% ipython --no-banner

In [1]: import numpy as np

In [2]: import numpy.linalg as la

In [3]: np.set_printoptions(precision=3, suppress=True, linewidth=120)

In [4]: rnd = lambda a: np.round(a, 3) + 0

In [5]: M = np.load("case15.npy")

In [6]: M
Out[6]: 
array([[6., 5., 5., 5., 0., 5., 5., 0., 0., 0., 5., 5., 0., 5., 5.],
       [5., 6., 5., 5., 0., 5., 5., 0., 0., 0., 5., 5., 0., 5., 5.],
       [5., 5., 6., 5., 0., 5., 5., 0., 0., 0., 5., 5., 0., 5., 5.],
       [5., 5., 5., 6., 0., 5., 5., 0., 0., 0., 5., 5., 0., 5., 5.],
       [0., 0., 0., 0., 6., 0., 0., 5., 5., 5., 0., 0., 5., 0., 0.],
       [5., 5., 5., 5., 0., 6., 5., 0., 0., 0., 5., 5., 0., 5., 5.],
       [5., 5., 5., 5., 0., 5., 6., 0., 0., 0., 5., 5., 0., 5., 5.],
       [0., 0., 0., 0., 5., 0., 0., 6., 5., 5., 0., 0., 5., 0., 0.],
       [0., 0., 0., 0., 5., 0., 0., 5., 6., 5., 0., 0., 5., 0., 0.],
       [0., 0., 0., 0., 5., 0., 0., 5., 5., 6., 0., 0., 5., 0., 0.],
       [5., 5., 5., 5., 0., 5., 5., 0., 0., 0., 6., 5., 0., 5., 5.],
       [5., 5., 5., 5., 0., 5., 5., 0., 0., 0., 5., 6., 0., 5., 5.],
       [0., 0., 0., 0., 5., 0., 0., 5., 5., 5., 0., 0., 6., 0., 0.],
       [5., 5., 5., 5., 0., 5., 5., 0., 0., 0., 5., 5., 0., 6., 5.],
       [5., 5., 5., 5., 0., 5., 5., 0., 0., 0., 5., 5., 0., 5., 6.]])

In [7]: rnd(np.sort(la.eigvals(M).real))
Out[7]: array([ 1.,  1.,  1.,  1.,  1.,  1.,  1.,  1.,  1.,  1.,  1.,  1.,  1., 26., 51.])

In [8]: rnd(la.det(M))
Out[8]: np.float64(1326.0)

In [9]: left, sigma, VT = la.svd(M)

In [10]: np.argmax(sigma[:-1] / (sigma[1:] + 1e-6)) + 1
Out[10]: np.int64(2)

In [11]: A2 = left[:, :2] @ np.diag(sigma[:2]) @ VT[:2]

In [12]: rnd(np.abs(M - A2).max())
Out[12]: np.float64(0.9)

In [13]: la.matrix_rank(M, rtol=0.05)
Out[13]: np.int64(2)

In [14]: la.matrix_rank(A2)
Out[14]: np.int64(2)

In [15]: feats = np.loadtxt("block15.csv", delimiter=",")

In [16]: feats
Out[16]: 
array([[-2.,  0.,  0.,  0.,  0.,  0.,  0.,  0.,  0.,  0.,  0.,  0.,  0.,  0.],
       [ 0., -2.,  0.,  0.,  0.,  0.,  0.,  0.,  0.,  0.,  0.,  0.,  0.,  0.],
       [ 0.,  0.,  2.,  0.,  0.,  0.,  0.,  0.,  0.,  0.,  0.,  0.,  0.,  0.],
       [ 0.,  0.,  0.,  0.,  0.,  0.,  0.,  0.,  0.,  0.,  0.,  0.,  0.,  0.],
       [ 0.,  0.,  0.,  0., -1.,  0.,  0.,  0.,  0.,  0.,  0.,  0.,  0.,  0.],
       [ 0.,  0.,  0.,  0.,  0., -2.,  0.,  0.,  0.,  0.,  0.,  0.,  0.,  0.],
       [ 0.,  0.,  0.,  0.,  0.,  0.,  1.,  0.,  0.,  0.,  0.,  0.,  0.,  0.],
       [ 0.,  0.,  0.,  0.,  0.,  0.,  0., -1.,  0.,  0.,  0.,  0.,  0.,  0.],
       [ 0.,  0.,  0.,  0.,  0.,  0.,  0.,  0., -2.,  0.,  0.,  0.,  0.,  0.],
       [ 0.,  0.,  0.,  0.,  0.,  0.,  0.,  0.,  0., -2.,  0.,  0.,  0.,  0.],
       [ 0.,  0.,  0.,  0.,  0.,  0.,  0.,  0.,  0.,  0., -2.,  0.,  0.,  0.],
       [ 0.,  0.,  0.,  0.,  0.,  0.,  0.,  0.,  0.,  0.,  0.,  2.,  0.,  0.],
       [ 0.,  0.,  0.,  0.,  0.,  0.,  0.,  0.,  0.,  0.,  0.,  0., -2.,  0.],
       [ 0.,  0.,  0.,  0.,  0.,  0.,  0.,  0.,  0.,  0.,  0.,  0.,  0., -1.]])

In [17]: feats[:, 3] @ feats[:, 5]
Out[17]: np.float64(0.0)

In [18]: rnd(la.norm(feats, axis=0))
Out[18]: array([2., 2., 2., 0., 1., 2., 1., 1., 2., 2., 2., 2., 2., 1.])

In [19]: rk = la.matrix_rank(feats)

In [20]: rk
Out[20]: np.int64(13)

In [21]: null = la.svd(feats)[2][rk:].T

In [22]: null[:, 0] / null[np.abs(null[:, 0]).round(6).argmax(), 0]
Out[22]: array([0., 0., 0., 1., 0., 0., 0., 0., 0., 0., 0., 0., 0., 0.])

In [23]: [int(la.matrix_rank(feats[:, :j + 1])) for j in range(14)]
Out[23]: [1, 2, 3, 3, 4, 5, 6, 7, 8, 9, 10, 11, 12, 13]

In [24]: [int(la.matrix_rank(feats[:i])) for i in range(1, len(feats) + 1)]
Out[24]: [1, 2, 3, 3, 4, 5, 6, 7, 8, 9, 10, 11, 12, 13]

In [25]: np.allclose(feats @ null, 0)
Out[25]: True

In [26]: x0 = np.array([-4, -1, 5, -1, -5, -2, -5, -4, 9, 4, 2, 6, 5, 6, -5])

In [27]: rhs = M @ x0

In [28]: rhs
Out[28]: array([ 1.,  4., 10.,  4., 40.,  3.,  0., 41., 54., 49.,  7., 11., 50., 11.,  0.])

In [29]: rnd(la.solve(M, rhs))
Out[29]: array([-4., -1.,  5., -1., -5., -2., -5., -4.,  9.,  4.,  2.,  6.,  5.,  6., -5.])

In [30]: rnd(la.solve(M.T, M[9]))
Out[30]: array([0., 0., 0., 0., 0., 0., 0., 0., 0., 1., 0., 0., 0., 0., 0.])
